$ python3 -q
>>> import numpy as np
>>> np.set_printoptions(suppress=True, linewidth=160)
>>> A = np.loadtxt("dump.csv", delimiter=",")
>>> print(A.round(3))
[[ 1.     0.     0.     0.     0.     0.   ]
 [ 0.     1.     0.     0.     0.     0.   ]
 [ 0.     0.     0.309 -0.951  0.     0.   ]
 [ 0.     0.     0.951  0.309  0.     0.   ]
 [ 0.     0.     0.     0.     1.     0.   ]
 [ 0.     0.     0.     0.     0.     1.   ]]
>>> x = np.array([-1, -2, -1, 1, 1, -1])
>>> print([p for p in range(1, 25) if np.allclose(np.linalg.matrix_power(A, p), np.eye(6))])
[5, 10, 15, 20]
>>> 6 - np.linalg.matrix_rank(A - np.eye(6), tol=1e-8)
np.int64(4)
>>> np.round(A.T @ (A @ x), 3)
array([-1., -2., -1.,  1.,  1., -1.])
>>> round(np.linalg.norm(x), 3), round(float(np.linalg.norm(A @ x)), 3)
(np.float64(3.0), 3.0)
>>> print((np.linalg.matrix_power((A != 0) + (A.T != 0) + np.eye(6), 6) > 0).astype(int))
[[1 0 0 0 0 0]
 [0 1 0 0 0 0]
 [0 0 1 1 0 0]
 [0 0 1 1 0 0]
 [0 0 0 0 1 0]
 [0 0 0 0 0 1]]
>>> np.round(A @ A, 3)
array([[ 1.   ,  0.   ,  0.   ,  0.   ,  0.   ,  0.   ],
       [ 0.   ,  1.   ,  0.   ,  0.   ,  0.   ,  0.   ],
       [ 0.   ,  0.   , -0.809, -0.588,  0.   ,  0.   ],
       [ 0.   ,  0.   ,  0.588, -0.809,  0.   ,  0.   ],
       [ 0.   ,  0.   ,  0.   ,  0.   ,  1.   ,  0.   ],
       [ 0.   ,  0.   ,  0.   ,  0.   ,  0.   ,  1.   ]])
>>> (A != 0).astype(int)
array([[1, 0, 0, 0, 0, 0],
       [0, 1, 0, 0, 0, 0],
       [0, 0, 1, 1, 0, 0],
       [0, 0, 1, 1, 0, 0],
       [0, 0, 0, 0, 1, 0],
       [0, 0, 0, 0, 0, 1]])
>>> np.round(A @ A.T, 3) + 0
array([[1., 0., 0., 0., 0., 0.],
       [0., 1., 0., 0., 0., 0.],
       [0., 0., 1., 0., 0., 0.],
       [0., 0., 0., 1., 0., 0.],
       [0., 0., 0., 0., 1., 0.],
       [0., 0., 0., 0., 0., 1.]])
>>> np.round(A.T @ A, 3) + 0
array([[1., 0., 0., 0., 0., 0.],
       [0., 1., 0., 0., 0., 0.],
       [0., 0., 1., 0., 0., 0.],
       [0., 0., 0., 1., 0., 0.],
       [0., 0., 0., 0., 1., 0.],
       [0., 0., 0., 0., 0., 1.]])
>>> print(np.round(np.linalg.norm(A, axis=0), 3))
[1. 1. 1. 1. 1. 1.]
>>> Uu, sv = np.linalg.svd(A)
Traceback (most recent call last):
  File "<python-input-15>", line 1, in <module>
    Uu, sv = np.linalg.svd(A)
    ^^^^^^
ValueError: too many values to unpack (expected 2)
>>> Uu, sv, VT = np.linalg.svd(A, full_matrices=False)
>>> print(round(np.sqrt((sv ** 2).sum()), 3), round(float(np.linalg.norm(A)), 3))
2.449 2.449
>>> print(np.round(Uu.T @ Uu, 3) + 0)
[[1. 0. 0. 0. 0. 0.]
 [0. 1. 0. 0. 0. 0.]
 [0. 0. 1. 0. 0. 0.]
 [0. 0. 0. 1. 0. 0.]
 [0. 0. 0. 0. 1. 0.]
 [0. 0. 0. 0. 0. 1.]]
>>> np.round(np.cumsum(sv ** 2) / np.sum(sv ** 2), 3)
array([0.167, 0.333, 0.5  , 0.667, 0.833, 1.   ])
>>> VT @ VT.T
array([[1., 0., 0., 0., 0., 0.],
       [0., 1., 0., 0., 0., 0.],
       [0., 0., 1., 0., 0., 0.],
       [0., 0., 0., 1., 0., 0.],
       [0., 0., 0., 0., 1., 0.],
       [0., 0., 0., 0., 0., 1.]])
>>> np.allclose(Uu * sv @ VT, A)
True
>>> print(np.round(sv / sv[0], 3))
[1. 1. 1. 1. 1. 1.]
>>> (sv > 1e-8).sum()
np.int64(6)
>>> K = np.load("w.npy")
>>> K.round(3)
array([[ 0.841, -0.159,  0.159,  0.265,  0.265, -0.159,  0.053,  0.265,  0.053],
       [-0.159,  0.841,  0.159,  0.265,  0.265, -0.159,  0.053,  0.265,  0.053],
       [ 0.159,  0.159,  0.841, -0.265, -0.265,  0.159, -0.053, -0.265, -0.053],
       [ 0.265,  0.265, -0.265,  0.558, -0.442,  0.265, -0.088, -0.442, -0.088],
       [ 0.265,  0.265, -0.265, -0.442,  0.558,  0.265, -0.088, -0.442, -0.088],
       [-0.159, -0.159,  0.159,  0.265,  0.265,  0.841,  0.053,  0.265,  0.053],
       [ 0.053,  0.053, -0.053, -0.088, -0.088,  0.053,  0.982, -0.088, -0.018],
       [ 0.265,  0.265, -0.265, -0.442, -0.442,  0.265, -0.088,  0.558, -0.088],
       [ 0.053,  0.053, -0.053, -0.088, -0.088,  0.053, -0.018, -0.088,  0.982]])
>>> print(np.round(np.linalg.norm(K, axis=0), 3))
[1. 1. 1. 1. 1. 1. 1. 1. 1.]
>>> print(np.round(np.linalg.norm(K, axis=1), 3))
[1. 1. 1. 1. 1. 1. 1. 1. 1.]
>>> np.round(K[7] @ K[8], 3)
np.float64(0.0)
>>> print(np.round(np.linalg.norm(K[7], 1), 3), np.round(np.linalg.norm(K[7], np.inf), 3))
2.681 0.558
>>> round(np.linalg.norm(K[7] - K[8]), 3)
np.float64(1.414)
>>> np.round(np.linalg.svd(K, compute_uv=False), 3)
array([1., 1., 1., 1., 1., 1., 1., 1., 1.])
>>> print(round(float(K[:, 5] @ K[:, 4]), 3))
-0.0
>>> J = np.loadtxt("data.csv", delimiter=",")
>>> J
array([[-2., -1.,  2., -2.,  1., -1., -2.],
       [ 1., -2., -1.,  0.,  2.,  0., -1.],
       [ 0.,  2., -1.,  1.,  0.,  1.,  1.],
       [-5.,  5.,  5., -2., -5., -1.,  1.]])
>>> np.abs(np.diag(np.linalg.qr(J)[1])) > 1e-9
array([ True,  True,  True, False])
>>> np.linalg.lstsq(J[:-1].T, J[-1])[2]
np.int32(3)
>>> np.allclose(J[:-1].T @ np.linalg.lstsq(J[:-1].T, J[-1])[0], J[-1])
True
>>> np.round(J @ np.linalg.pinv(J) @ J, 3) + 0
array([[-2., -1.,  2., -2.,  1., -1., -2.],
       [ 1., -2., -1.,  0.,  2.,  0., -1.],
       [ 0.,  2., -1.,  1.,  0.,  1.,  1.],
       [-5.,  5.,  5., -2., -5., -1.,  1.]])
>>> u, r1 = J[0], J[2]
>>> print(u @ u)
19.0
>>> u @ r1
np.float64(-9.0)
>>> p = (u @ r1) / (u @ u) * u
>>> print(np.round(r1 - p, 3))
[-0.947  1.526 -0.053  0.053  0.474  0.526  0.053]
>>> np.linalg.matrix_rank(np.outer(u, r1))
np.int64(1)
>>> np.outer(u, r1)
array([[-0., -4.,  2., -2., -0., -2., -2.],
       [-0., -2.,  1., -1., -0., -1., -1.],
       [ 0.,  4., -2.,  2.,  0.,  2.,  2.],
       [-0., -4.,  2., -2., -0., -2., -2.],
       [ 0.,  2., -1.,  1.,  0.,  1.,  1.],
       [-0., -2.,  1., -1., -0., -1., -1.],
       [-0., -4.,  2., -2., -0., -2., -2.]])
>>> round((r1 - p) @ u, 3)
np.float64(-0.0)
>>> np.linalg.matrix_rank(J, rtol=0.1)
np.int64(3)
>>> [round(float(x), 3) for x in np.linalg.svd(J, compute_uv=False)[:3]]
[10.805, 5.003, 1.489]
>>> np.count_nonzero(J)
np.int64(24)
>>> print(J.shape)
(4, 7)
>>> J[:, 7]
Traceback (most recent call last):
  File "<python-input-51>", line 1, in <module>
    J[:, 7]
    ~^^^^^^
IndexError: index 7 is out of bounds for axis 1 with size 7
>>> np.linalg.rank(J)
Traceback (most recent call last):
  File "<python-input-52>", line 1, in <module>
    np.linalg.rank(J)
    ^^^^^^^^^^^^^^
AttributeError: module 'numpy.linalg' has no attribute 'rank'
>>> np.unravel_index(np.abs(J).argmax(), J.shape)
(np.int64(3), np.int64(0))
>>> print(np.diff(J, axis=0))
[[ 3. -1. -3.  2.  1.  1.  1.]
 [-1.  4.  0.  1. -2.  1.  2.]
 [-5.  3.  6. -3. -5. -2.  0.]]
>>> J - J[0]
array([[ 0.,  0.,  0.,  0.,  0.,  0.,  0.],
       [ 3., -1., -3.,  2.,  1.,  1.,  1.],
       [ 2.,  3., -3.,  3., -1.,  2.,  3.],
       [-3.,  6.,  3.,  0., -6.,  0.,  3.]])
>>> M = np.loadtxt("m.csv", delimiter=",")
>>> M
array([[ 2.,  3.,  3., -3.,  0., -1.],
       [ 0., -1., -2., -2.,  3., -1.],
       [ 0.,  0., -1.,  3., -1.,  3.],
       [ 0.,  0.,  0.,  1.,  1., -3.],
       [ 0.,  0.,  0.,  0.,  2.,  1.],
       [ 0.,  0.,  0.,  0.,  0., -1.]])
>>> # triangular, det is the product of the diagonal
>>> rng = np.random.default_rng(24629)
>>> lab = rng.permutation(6)
>>> lab
array([5, 1, 3, 2, 0, 4])
>>> A2 = M[lab][:, lab]
>>> np.allclose(A2, M)
False
>>> round(float(np.linalg.det(A2)), 3), round(np.linalg.det(M[lab]), 3)
(-4.0, np.float64(4.0))
>>> np.trace(A2)
np.float64(2.0)
>>> A2
array([[-1.,  0.,  0.,  0.,  0.,  0.],
       [-1., -1., -2., -2.,  0.,  3.],
       [-3.,  0.,  1.,  0.,  0.,  1.],
       [ 3.,  0.,  3., -1.,  0., -1.],
       [-1.,  3., -3.,  3.,  2.,  0.],
       [ 1.,  0.,  0.,  0.,  0.,  2.]])
>>> round(float(np.abs(np.linalg.eigvals(M)).max()), 3)
2.0
>>> print(np.trace(M))
2.0
>>> assert M == M.T
Traceback (most recent call last):
  File "<python-input-69>", line 1, in <module>
    assert M == M.T
           ^^^^^^^^
ValueError: The truth value of an array with more than one element is ambiguous. Use a.any() or a.all()
>>> np.round(np.linalg.det(M), 3)
np.float64(-4.0)
>>> A2 = np.linalg.inv(M)
>>> np.allclose(A2, M.T)
False
>>> round(float(np.linalg.cond(M)), 3)
395.658
>>> A2
array([[  0.5,   1.5,  -1.5,   9. ,  -7.5, -41. ],
       [ -0. ,  -1. ,   2. ,  -8. ,   6.5,  37.5],
       [ -0. ,  -0. ,  -1. ,   3. ,  -2. , -14. ],
       [  0. ,   0. ,   0. ,   1. ,  -0.5,  -3.5],
       [  0. ,   0. ,   0. ,   0. ,   0.5,   0.5],
       [ -0. ,  -0. ,  -0. ,  -0. ,  -0. ,  -1. ]])
>>> (np.abs(A2) > 1e-9).astype(int)
array([[1, 1, 1, 1, 1, 1],
       [0, 1, 1, 1, 1, 1],
       [0, 0, 1, 1, 1, 1],
       [0, 0, 0, 1, 1, 1],
       [0, 0, 0, 0, 1, 1],
       [0, 0, 0, 0, 0, 1]])
>>> round(np.linalg.slogdet(M)[0], 3)
np.float64(-1.0)
>>> u = np.array([0, 0, 1, 2, 1, 2])
>>> A2 = M + np.outer(u, np.eye(6)[4])
>>> np.linalg.matrix_rank(np.linalg.inv(A2) - np.linalg.inv(M), tol=1e-8)
np.int64(1)
>>> np.linalg.matrix_rank(A2 - M)
np.int64(1)
>>> W0 = np.load("a.npy")
>>> W0
array([[-3, -2, -1,  0,  1,  2,  3,  4,  5,  6],
       [ 7,  8,  9, 10, 11, 12, 13, 14, 15, 16],
       [17, 18, 19, 20, 21, 22, 23, 24, 25, 26],
       [27, 28, 29, 30, 31, 32, 33, 34, 35, 36]])
>>> A2 = np.array([[1, 1, 1],
...     [1, 1, -1],
...     [1, 2, 0],
...     [-1, 0, -2],
...     [2, -1, 0],
...     [0, 0, -1],
...     [2, -2, -2],
...     [2, 2, 2],
...     [1, -2, 1],
...     [-1, 0, 0]])
>>> np.vstack([W0, A2.T]).shape
(7, 10)
>>> print(W0 @ A2)
[[  9 -16   4]
 [ 89  -6 -16]
 [169   4 -36]
 [249  14 -56]]
>>> np.einsum("ij->j", W0)
array([48, 52, 56, 60, 64, 68, 72, 76, 80, 84])
>>> np.einsum("ik,kj->ji", W0, A2)
array([[  9,  89, 169, 249],
       [-16,  -6,   4,  14],
       [  4, -16, -36, -56]])
>>> np.linalg.matrix_rank(W0 @ A2)
np.int64(2)
>>> np.einsum("ik,kj->ij", W0, A2)
array([[  9, -16,   4],
       [ 89,  -6, -16],
       [169,   4, -36],
       [249,  14, -56]])
>>> x = np.array([2, -2, -2, 1, 0, 0, 1, 2, 2, 0])
>>> a = np.maximum(W0 @ x, 0)
>>> W0.T @ a
array([5888, 6212, 6536, 6860, 7184, 7508, 7832, 8156, 8480, 8804])
>>> np.maximum(W0 @ (3 * x), 0)
array([ 63, 183, 303, 423])
>>> np.tanh(W0 @ x)
array([1., 1., 1., 1.])
>>> np.maximum(W0 @ x, 0) - np.maximum(-W0 @ x, 0)
array([ 21,  61, 101, 141])
>>> W0 * (a > 1e-9)[:, None]
array([[-3, -2, -1,  0,  1,  2,  3,  4,  5,  6],
       [ 7,  8,  9, 10, 11, 12, 13, 14, 15, 16],
       [17, 18, 19, 20, 21, 22, 23, 24, 25, 26],
       [27, 28, 29, 30, 31, 32, 33, 34, 35, 36]])
>>> def softmax(z):
...     e = np.exp(z - z.max(axis=-1, keepdims=True))
...     return e / e.sum(axis=-1, keepdims=True)
... 
>>> print(softmax(W0).sum(axis=1))
[1. 1. 1. 1.]
>>> np.round(softmax(W0[0]), 3) + 0
array([0.   , 0.   , 0.001, 0.002, 0.004, 0.012, 0.031, 0.086, 0.233, 0.632])
>>> S = W0 @ W0.T / np.sqrt(10)
>>> softmax(S)[0] @ W0
array([27., 28., 29., 30., 31., 32., 33., 34., 35., 36.])
>>> feats = np.array([[2.0, 9.0, 2.0, 2.0],
...     [-9.0, -8.0, 3.0, -2.0],
...     [0.0, 0.0, -1.0, 1.0],
...     [0.0, 0.0, -2.0, 0.0]])
>>> q = feats.astype(float).copy()
>>> for j in range(4):
...     q[:, j] -= q[:, :j] @ (q[:, :j].T @ q[:, j])
...     q[:, j] /= np.linalg.norm(q[:, j])
... 
>>> q.round(3) + 0
array([[ 0.217,  0.976,  0.   ,  0.   ],
       [-0.976,  0.217,  0.   ,  0.   ],
       [ 0.   ,  0.   , -0.447,  0.894],
       [ 0.   ,  0.   , -0.894, -0.447]])
>>> np.round(q.T @ feats, 3) + 0
array([[ 9.22 ,  9.762, -2.495,  2.386],
       [ 0.   ,  7.05 ,  2.603,  1.519],
       [ 0.   ,  0.   ,  2.236, -0.447],
       [ 0.   ,  0.   ,  0.   ,  0.894]])
>>> np.round(q.T @ q, 3) + 0
array([[1., 0., 0., 0.],
       [0., 1., 0., 0.],
       [0., 0., 1., 0.],
       [0., 0., 0., 1.]])
